% ipython --no-banner

In [1]: import numpy as np

In [2]: np.set_printoptions(suppress=True, linewidth=100)

In [3]: u = np.array([0, 2, 2, 1])

In [4]: E = u[np.abs(np.subtract.outer(np.arange(4), np.arange(4)))]

In [5]: print(E)
[[0 2 2 1]
 [2 0 2 2]
 [2 2 0 2]
 [1 2 2 0]]

In [6]: print(np.round(np.poly(E), 2) + 0)
[  1.   0. -21. -48. -28.]

In [7]: print(round(np.linalg.det(E[::-1]), 2))
-28.0

In [8]: print(np.einsum("ij,ji->", E, E))
42

In [9]: ev, evecs = np.linalg.eigh(E)

In [10]: vec = np.array([3, 0, -2, 2])

In [11]: print(vec @ E @ vec)
-28

In [12]: print(np.round(evecs * np.abs(ev) @ evecs.T, 2))
[[2.42 0.74 0.74 1.42]
 [0.74 3.11 1.11 0.74]
 [0.74 1.11 3.11 0.74]
 [1.42 0.74 0.74 2.42]]

In [13]: rng = np.random.default_rng(85469)

In [14]: idx = rng.permutation(4)

In [15]: print(idx)
[1 3 0 2]

In [16]: A2 = E[idx][:, idx]

In [17]: print(np.allclose(A2, E))
False

In [18]: print(np.round(np.sort(np.abs(np.linalg.eigvals(A2))), 2))
[1.   2.   2.53 5.53]

In [19]: print(np.trace(A2))
0

In [20]: print(round(float(np.linalg.det(A2)), 2), round(float(np.linalg.det(E[idx])), 2))
-28.0 28.0

In [21]: u = np.array([1, -2])

In [22]: print(np.array([np.convolve(row, u, "same") for row in E]))
[[ 0  2 -2 -3]
 [ 2 -4  2 -2]
 [ 2 -2 -4  2]
 [ 1  0 -2 -4]]

In [23]: print(np.cross(E[3, :3], E[0, :3]))
[ 0 -2  2]

In [24]: print(np.convolve(E[3], u))
[ 1  0 -2 -4  0]

In [25]: print(np.polyval(u, E[3]))
[-1  0  0 -2]

In [26]: print(np.correlate(E[3], E[0], "full"))
[1 4 8 8 4 0 0]

In [27]: A2 = E / np.linalg.norm(E, axis=1, keepdims=True)

In [28]: gram = A2 @ A2.T

In [29]: print(np.round(np.linalg.norm(A2, axis=1), 2))
[1. 1. 1. 1.]

In [30]: print((np.abs(gram) > 0.9).astype(int))
[[1 0 0 0]
 [0 1 0 0]
 [0 0 1 0]
 [0 0 0 1]]

In [31]: print((gram - 2 * np.eye(4)).round(6).argmax(axis=1))
[3 2 1 0]

In [32]: A = np.loadtxt("dump.csv", delimiter=",")

In [33]: print(A)
[[ 1.  1.  1. -1.  1. -2. -1.  0.  1.]
 [ 1.  1.  1.  1. -1.  1. -2. -1.  0.]
 [ 1.  1.  1.  1.  1. -1.  1. -2. -1.]
 [-1.  1.  1.  1.  1.  1. -1.  1. -2.]
 [ 1. -1.  1.  1.  1.  1.  1. -1.  1.]
 [-2.  1. -1.  1.  1.  1.  1.  1. -1.]
 [-1. -2.  1. -1.  1.  1.  1.  1.  1.]
 [ 0. -1. -2.  1. -1.  1.  1.  1.  1.]
 [ 1.  0. -1. -2.  1. -1.  1.  1.  1.]]

In [34]: ev, evecs = np.linalg.eigh(A)

In [35]: vec = np.array([5, 2, 9, 6, 7, 3, 2, 0, 6])

In [36]: print(round(vec @ A @ vec / (vec @ vec), 2), np.round(ev[0], 2), round(float(ev[-1]), 2))
2.4 -3.92 5.45

In [37]: print(np.round(np.linalg.eigvalsh(A[1:, 1:]), 2))
[-3.55 -3.02  0.15  0.39  1.22  3.65  3.79  5.38]

In [38]: print(np.abs(A).sum(axis=1).max(), round(float(np.abs(ev).max()), 2))
10.0 5.45
